% python3 -q
>>> import numpy as np
>>> import numpy.linalg as la
>>> np.set_printoptions(suppress=True, linewidth=200)
>>> K = np.load("test12.npy")
>>> print(K)
[[1.   0.7  0.49 0.34]
 [0.7  1.   0.7  0.49]
 [0.49 0.7  1.   0.7 ]
 [0.34 0.49 0.7  1.  ]]
>>> # equal to its transpose
>>> ev, vecs = la.eigh(K)
>>> print(np.round(vecs.T @ vecs, 2) + 0)
[[1. 0. 0. 0.]
 [0. 1. 0. 0.]
 [0. 0. 1. 0.]
 [0. 0. 0. 1.]]
>>> print(np.round(vecs @ np.diag(ev) @ vecs.T, 2))
[[1.   0.7  0.49 0.34]
 [0.7  1.   0.7  0.49]
 [0.49 0.7  1.   0.7 ]
 [0.34 0.49 0.7  1.  ]]
>>> print((ev > 1e-8).sum(), (ev < -1e-8).sum())
4 0
>>> A = np.load("data.npy")
>>> print(A)
[[ 8  6  1]
 [ 3 -2 -7]
 [-3 -6 -6]]
>>> ev, vecs = la.eig(A)
>>> print(ev.round(2))
[ 10.3    0.28 -10.58]
>>> theta = np.radians(72)
>>> R = np.eye(3)
>>> R[2, 2] = R[0, 0] = np.cos(theta)
>>> R[2, 0], R[0, 2] = -np.sin(theta), np.sin(theta)
>>> print(R.round(2))
[[ 0.31  0.    0.95]
 [ 0.    1.    0.  ]
 [-0.95  0.    0.31]]
>>> M2 = A @ R.T
>>> print(round(la.det(R), 2), round(float(np.trace(R)), 2))
1.0 1.62
>>> print(np.allclose(A @ A.T, M2 @ M2.T))
True
>>> print(M2.round(2))
[[ 3.42  6.   -7.3 ]
 [-5.73 -2.   -5.02]
 [-6.63 -6.    1.  ]]
>>> O, vecs = la.qr(M2[:, :1])[0], la.qr(M2[:, 1:])[0]
>>> sig = la.svd(O.T @ vecs, compute_uv=False)
>>> print(sig.round(2))
[1.]
>>> print(np.round(la.norm(O @ O.T - vecs @ vecs.T, 2), 2))
1.0
>>> print((sig > 0.9).sum())
1
>>> O, R = la.qr(A)
>>> print(np.round(O.T @ O, 2) + 0)
[[1. 0. 0.]
 [0. 1. 0.]
 [0. 0. 1.]]
>>> print(R.round(2))
[[-9.06 -6.63 -0.55]
 [ 0.    5.67  9.24]
 [ 0.    0.    0.58]]
>>> print(np.trace(O @ O.T))
3.0
>>> print(np.allclose(R.T @ R, A.T @ A))
True
>>> print(np.round(O @ R, 2))
[[ 8.  6.  1.]
 [ 3. -2. -7.]
 [-3. -6. -6.]]
>>> x0 = np.array([1, 1, 3])
>>> rhs = A @ x0
>>> print(rhs)
[ 17 -20 -27]
>>> print(np.round(la.solve(A, 2 * rhs), 2))
[2. 2. 6.]
>>> print(np.round(la.solve(A.T, A[2]), 2))
[ 0. -0.  1.]
>>> print(np.round(la.solve(A, rhs + A[:, 0]), 2))
[2. 1. 3.]
>>> print(np.round(la.solve(A, A[:, 1]), 2) + 0)
[0. 1. 0.]
>>> data = np.loadtxt("mat.csv", delimiter=",")
>>> print(data.round(2))
[[0.12 0.25 0.5  0.12]
 [0.27 0.45 0.18 0.09]
 [0.   0.   0.38 0.62]
 [0.15 0.31 0.08 0.46]]
>>> # row-stochastic, so 1 is an eigenvalue
>>> print(data @ np.ones(4))
[1. 1. 1. 1.]
>>> pr = np.eye(4)[1]
>>> for _ in range(3):
...     pr = pr @ data
...     print(pr.round(2))
... 
[0.27 0.45 0.18 0.09]
[0.17 0.3  0.29 0.23]
[0.14 0.25 0.27 0.34]
>>> f = np.array([1, 4, 4, 3])
>>> M2 = data + np.outer(f, np.eye(4)[0])
>>> print(la.matrix_rank(M2 - data))
1
>>> print(la.matrix_rank(la.inv(M2) - la.inv(data), tol=1e-8))
1
>>> print(round(float(la.det(2 * data)), 2), np.round(la.det(data), 2))
-0.08 -0.01
>>> print(np.round(np.poly(data), 2))
[ 1.   -1.42  0.55 -0.13 -0.01]
>>> print(np.round(np.kron(np.eye(2, dtype=int), data), 2))
[[0.12 0.25 0.5  0.12 0.   0.   0.   0.  ]
 [0.27 0.45 0.18 0.09 0.   0.   0.   0.  ]
 [0.   0.   0.38 0.62 0.   0.   0.   0.  ]
 [0.15 0.31 0.08 0.46 0.   0.   0.   0.  ]
 [0.   0.   0.   0.   0.12 0.25 0.5  0.12]
 [0.   0.   0.   0.   0.27 0.45 0.18 0.09]
 [0.   0.   0.   0.   0.   0.   0.38 0.62]
 [0.   0.   0.   0.   0.15 0.31 0.08 0.46]]
